In [1]: import numpy as np

In [2]: np.set_printoptions(suppress=True, linewidth=100)

In [3]: W0 = np.load("run9.npy")

In [4]: print(W0)
[[ 4  5]
 [-4  3]
 [ 2 -3]
 [ 8  2]]

In [5]: A2 = np.c_[W0[:, :1] @ np.array([[1]]), np.array([-1, -3, 4, -5])]

In [6]: print(A2)
[[ 4 -1]
 [-4 -3]
 [ 2  4]
 [ 8 -5]]

In [7]: print(np.round(np.linalg.lstsq(W0, A2[:, 0])[0], 2) + 0)
[1. 0.]

In [8]: print(np.linalg.matrix_rank(np.c_[W0, A2]))
3

In [9]: print(np.round(np.linalg.norm(np.linalg.qr(W0)[0].T @ A2, axis=0) ** 2 / ((A2 ** 2).sum(axis=0) + 1e-12), 2))
[1.   0.56]

In [10]: print(np.linalg.matrix_rank(A2))
2

In [11]: hat = W0 @ np.linalg.solve(W0.T @ W0, W0.T)

In [12]: print(np.allclose(hat @ hat, hat))
True

In [13]: print(hat.round(2))
[[ 0.58  0.2  -0.25  0.37]
 [ 0.2   0.48 -0.37 -0.27]
 [-0.25 -0.37  0.3   0.12]
 [ 0.37 -0.27  0.12  0.65]]

In [14]: print(np.round(hat @ W0[:, 1], 2))
[ 5.  3. -3.  2.]

In [15]: print(np.round(np.linalg.eigvalsh(hat), 2) + 0)
[0. 0. 1. 1.]

In [16]: print(np.round((np.eye(4) - hat) @ W0, 2) + 0)
[[0. 0.]
 [0. 0.]
 [0. 0.]
 [0. 0.]]

In [17]: print(np.round(np.diag(hat), 2))
[0.58 0.48 0.3  0.65]

In [18]: rng = np.random.default_rng(331)

In [19]: labels = rng.permutation(2)

In [20]: A2 = W0[:, labels] * rng.choice([-1, 1], 2)

In [21]: print(A2)
[[-4  5]
 [ 4  3]
 [-2 -3]
 [-8  2]]

In [22]: U, _, Vh = np.linalg.svd(W0.T @ A2)

In [23]: print(labels)
[0 1]

In [24]: print(np.round(U @ Vh, 2) + 0)
[[-1.  0.]
 [ 0.  1.]]

In [25]: F = np.load("x.npy")

In [26]: print(F)
[[0.38 0.27 0.35]
 [0.36 0.64 0.  ]
 [0.18 0.55 0.27]]

In [27]: # a transition matrix

In [28]: x = np.array([2, 1, 2])

In [29]: y = F @ x

In [30]: b, lr = np.zeros(3), 1 / np.linalg.norm(F, 2) ** 2

In [31]: for i in range(50):
    ...:     b -= lr * F.T @ (F @ b - y)
    ...:     if i % 10 == 0: print(i, round(np.linalg.norm(F @ b - y), 2))
    ...: 
0 0.53
10 0.19
20 0.08
30 0.04
40 0.02

In [32]: print(b.round(2))
[1.92 1.04 2.03]

In [33]: hat = np.triu(np.array([[4, 5, -4], [-5, 1, 5], [1, -3, -1]]), 1) + np.eye(3)

In [34]: A2 = hat @ F @ np.linalg.inv(hat)

In [35]: print(round(float(np.trace(A2)), 2), np.trace(F))
1.29 1.29

In [36]: print(A2.round(2))
[[ 1.46 -6.03 35.26]
 [ 1.26 -2.91 20.94]
 [ 0.18 -0.35  2.74]]

In [37]: u, r1 = F[1], F[0]

In [38]: print(np.round(u @ r1, 2))
0.31

In [39]: print(np.round(u @ u, 2))
0.54

In [40]: p = (u @ r1) / (u @ u) * u

In [41]: print(p.round(2))
[0.21 0.37 0.  ]

In [42]: print(round(np.linalg.norm(u + r1) ** 2 + np.linalg.norm(u - r1) ** 2, 2))
1.76

In [43]: print(np.round(np.outer(u, r1), 2))
[[0.14 0.1  0.13]
 [0.24 0.17 0.22]
 [0.   0.   0.  ]]

In [44]: print(round((r1 - p) @ u, 2))
-0.0

In [45]: blk = np.stack([F, 2 * F, F[::-1]])

In [46]: print(np.round(np.linalg.det(blk), 2))
[ 0.07  0.55 -0.07]

In [47]: print((blk @ F.T).shape)
(3, 3, 3)

In [48]: print(np.round(np.einsum("bij,cij->bc", blk, blk), 2))
[[1.29 2.57 1.16]
 [2.57 5.15 2.32]
 [1.16 2.32 1.29]]

In [49]: print(blk.shape)
(3, 3, 3)
